$ python -q
>>> import numpy as np
>>> import numpy.linalg as la
>>> np.set_printoptions(suppress=True, linewidth=200)
>>> K = np.loadtxt("out1.csv", delimiter=",")
>>> K
array([[-0.17,  0.81,  0.87,  0.18, -0.06, -0.02,  0.97],
       [ 0.15, -0.67,  1.  , -0.37, -0.81, -0.58, -0.99],
       [-0.85, -0.6 ,  1.  ,  0.09,  0.93, -0.78, -0.99],
       [ 0.34, -0.45, -0.57, -0.18, -0.52,  0.06, -0.7 ],
       [ 0.34,  0.22, -0.65, -0.05, -0.54,  0.22,  0.6 ],
       [ 0.62, -0.28, -1.  ,  0.01, -0.1 ,  0.74,  0.62],
       [-0.62,  0.58,  0.85,  0.31,  0.85, -0.18,  0.79],
       [ 0.81,  0.12, -0.69, -0.35, -0.98,  0.31,  0.54],
       [-0.34,  0.45,  0.92,  0.12,  0.31, -0.22,  0.56],
       [ 0.62, -0.69, -0.37, -0.38, -0.9 ,  0.  , -0.93],
       [-0.01,  0.88, -0.83,  0.3 ,  0.24,  0.43,  1.  ],
       [-0.89, -0.58,  1.  ,  0.1 ,  0.94, -0.84, -0.99],
       [ 0.75, -0.91,  0.68, -0.6 , -0.98, -0.29, -1.  ],
       [-0.49,  0.38, -0.84,  0.34,  0.91,  0.2 ,  0.79],
       [-0.03,  0.2 , -0.38,  0.07,  0.16,  0.1 ,  0.48],
       [ 0.8 , -0.1 , -0.99, -0.26, -0.94,  0.54,  0.52],
       [-0.33,  0.18, -0.95,  0.26,  0.85,  0.27,  0.64],
       [-0.58,  0.52,  0.9 ,  0.26,  0.79, -0.22,  0.69],
       [-0.18,  0.06,  0.16,  0.07,  0.35, -0.04,  0.07],
       [-0.51,  0.12,  0.99,  0.08,  0.51, -0.45, -0.38],
       [-0.35,  0.93, -0.66,  0.44,  0.72,  0.38,  1.  ],
       [ 0.21, -0.35,  0.8 , -0.21, -0.63, -0.22, -0.77],
       [-0.87,  0.15, -0.35,  0.51,  1.  , -0.1 ,  0.23],
       [ 0.12, -0.25, -0.93,  0.01,  0.2 ,  0.24, -0.17],
       [ 0.89, -0.89, -1.  , -0.54, -0.98,  0.41, -0.97],
       [-0.11,  0.58, -0.95,  0.26,  0.6 ,  0.4 ,  0.95],
       [-0.69,  0.62, -0.34,  0.44,  0.96,  0.08,  0.91],
       [-0.04, -0.53,  0.62, -0.13, -0.06, -0.24, -0.9 ],
       [-0.46,  0.36, -0.94,  0.35,  0.92,  0.27,  0.81],
       [ 0.88, -0.88,  0.37, -0.66, -1.  , -0.14, -0.99],
       [-0.84, -0.1 ,  0.04,  0.42,  0.99, -0.2 , -0.37],
       [-0.46, -0.73,  1.  , -0.35, -0.51, -0.87, -1.  ],
       [ 0.32,  0.6 , -0.75,  0.05, -0.49,  0.33,  0.94],
       [ 0.81, -0.82, -0.56, -0.54, -0.98,  0.04, -0.98],
       [-0.81, -0.04,  0.99,  0.24,  0.94, -0.56, -0.71],
       [-0.09,  0.59,  0.7 ,  0.1 , -0.08, -0.02,  0.85],
       [ 0.4 , -0.85,  1.  , -0.53, -0.95, -0.64, -1.  ],
       [ 0.84, -0.31,  0.89, -0.54, -1.  , -0.12, -0.69],
       [ 0.65, -0.54,  0.3 , -0.4 , -0.94, -0.06, -0.86],
       [ 0.79, -0.86,  0.95, -0.64, -0.99, -0.38, -1.  ],
       [-0.49,  0.15,  1.  ,  0.03,  0.29, -0.54, -0.47],
       [-0.87,  0.54,  0.39,  0.54,  0.99, -0.14,  0.78],
       [-0.02, -0.72,  1.  , -0.42, -0.85, -0.76, -1.  ],
       [-0.17,  0.23,  0.24,  0.09,  0.29, -0.02,  0.4 ],
       [ 0.76, -0.91, -0.44, -0.55, -0.97, -0.08, -1.  ],
       [-0.11, -0.35,  0.67, -0.07,  0.06, -0.22, -0.76]])
>>> gram = np.cov(K, rowvar=False)
>>> np.round(la.eigvalsh(gram)[::-1], 2) + 0
array([1.53, 0.9 , 0.26, 0.03, 0.02, 0.01, 0.  ])
>>> gram.shape
(7, 7)
>>> np.round(np.corrcoef(K.T), 2)
array([[ 1.  , -0.51, -0.27, -0.83, -0.91,  0.35, -0.31],
       [-0.51,  1.  , -0.23,  0.82,  0.63,  0.43,  0.93],
       [-0.27, -0.23,  1.  , -0.18, -0.02, -0.88, -0.45],
       [-0.83,  0.82, -0.18,  1.  ,  0.93,  0.2 ,  0.72],
       [-0.91,  0.63, -0.02,  0.93,  1.  , -0.02,  0.5 ],
       [ 0.35,  0.43, -0.88,  0.2 , -0.02,  1.  ,  0.63],
       [-0.31,  0.93, -0.45,  0.72,  0.5 ,  0.63,  1.  ]])
>>> round(np.corrcoef(K[:, 2], K[:, 5])[0, 1], 2)
np.float64(-0.88)
>>> np.round(np.polyfit(K[:, 2], K[:, 5], 1), 2)
array([-0.43, -0.04])
>>> np.argwhere(np.triu(np.abs(np.corrcoef(K.T)) > 0.8, 1))
array([[0, 3],
       [0, 4],
       [1, 3],
       [1, 6],
       [2, 5],
       [3, 4]])
>>> np.round(K.std(axis=0), 2)
array([0.57, 0.56, 0.77, 0.35, 0.75, 0.38, 0.79])
>>> np.round(np.median(K, axis=0), 2)
array([-0.06, -0.07,  0.27,  0.04,  0.  , -0.07, -0.27])
